% ipython --no-banner

In [1]: import numpy as np

In [2]: np.set_printoptions(precision=2, suppress=True, linewidth=120)

In [3]: def rd(a):
   ...:     return np.round(a, 2) + 0
   ...: 

In [4]: feats = np.loadtxt("case10.csv", delimiter=",")

In [5]: feats
Out[5]: 
array([[-3.23, -1.53, -0.39,  0.79],
       [-1.53,  0.15,  0.04, -0.41],
       [-0.39,  0.04, -2.05, -0.02],
       [ 0.79, -0.41, -0.02, -0.87]])

In [6]: proj = np.triu(np.array([[-5, -3, -8, 7], [-5, -7, 3, 7], [-5, 8, -6, 4], [4, -1, -3, 2]]), 1) + np.eye(4)

In [7]: out = proj @ feats @ np.linalg.inv(proj)

In [8]: rd(np.trace(out)), np.trace(feats)
Out[8]: (np.float64(-6.0), np.float64(-6.0))

In [9]: rd(np.poly(out))
Out[9]: array([ 1.  ,  6.  ,  7.01, -6.  , -8.01])

In [10]: x = np.array([6, -7, -7, 0])

In [11]: target = feats @ x

In [12]: rd(target)
Out[12]: array([ -5.94, -10.51,  11.73,   7.75])

In [13]: rd(np.linalg.solve(feats.T, feats[3]))
Out[13]: array([0., 0., 0., 1.])

In [14]: A = np.load("w.npy")

In [15]: A
Out[15]: 
array([[-4,  3, -3,  5],
       [-1,  0,  0, 12],
       [ 2,  6,  1, 13],
       [-2,  6, -2, 15],
       [ 3,  5, -4,  8],
       [ 0, -4,  1, -1],
       [ 8,  3,  3,  8],
       [ 3,  6,  5,  7],
       [10, 13,  1,  7],
       [ 9,  6,  4, 12],
       [ 8,  9, -3,  9],
       [11,  9, -1,  4],
       [ 5,  8, -1,  7],
       [ 9,  9,  5, -2],
       [ 6, 14,  6,  2]])

In [16]: out = np.c_[A[:, :2] @ np.array([[3, -3], [-1, -2]]), np.array([0, -4, 7, 1, -4, -8, 5, 7, 3, 7, 4, -4, 2, -6, -3])]

In [17]: out
Out[17]: 
array([[-15,   6,   0],
       [ -3,   3,  -4],
       [  0, -18,   7],
       [-12,  -6,   1],
       [  4, -19,  -4],
       [  4,   8,  -8],
       [ 21, -30,   5],
       [  3, -21,   7],
       [ 17, -56,   3],
       [ 21, -39,   7],
       [ 15, -42,   4],
       [ 24, -51,  -4],
       [  7, -31,   2],
       [ 18, -45,  -6],
       [  4, -46,  -3]])

In [18]: rd(np.linalg.norm(out - A @ np.linalg.lstsq(A, out)[0], axis=0))
Out[18]: array([ 0.  ,  0.  , 16.62])

In [19]: rd(np.linalg.norm(np.linalg.qr(A)[0].T @ out, axis=0) ** 2 / ((out ** 2).sum(axis=0) + 1e-12))
Out[19]: array([1.  , 1.  , 0.23])
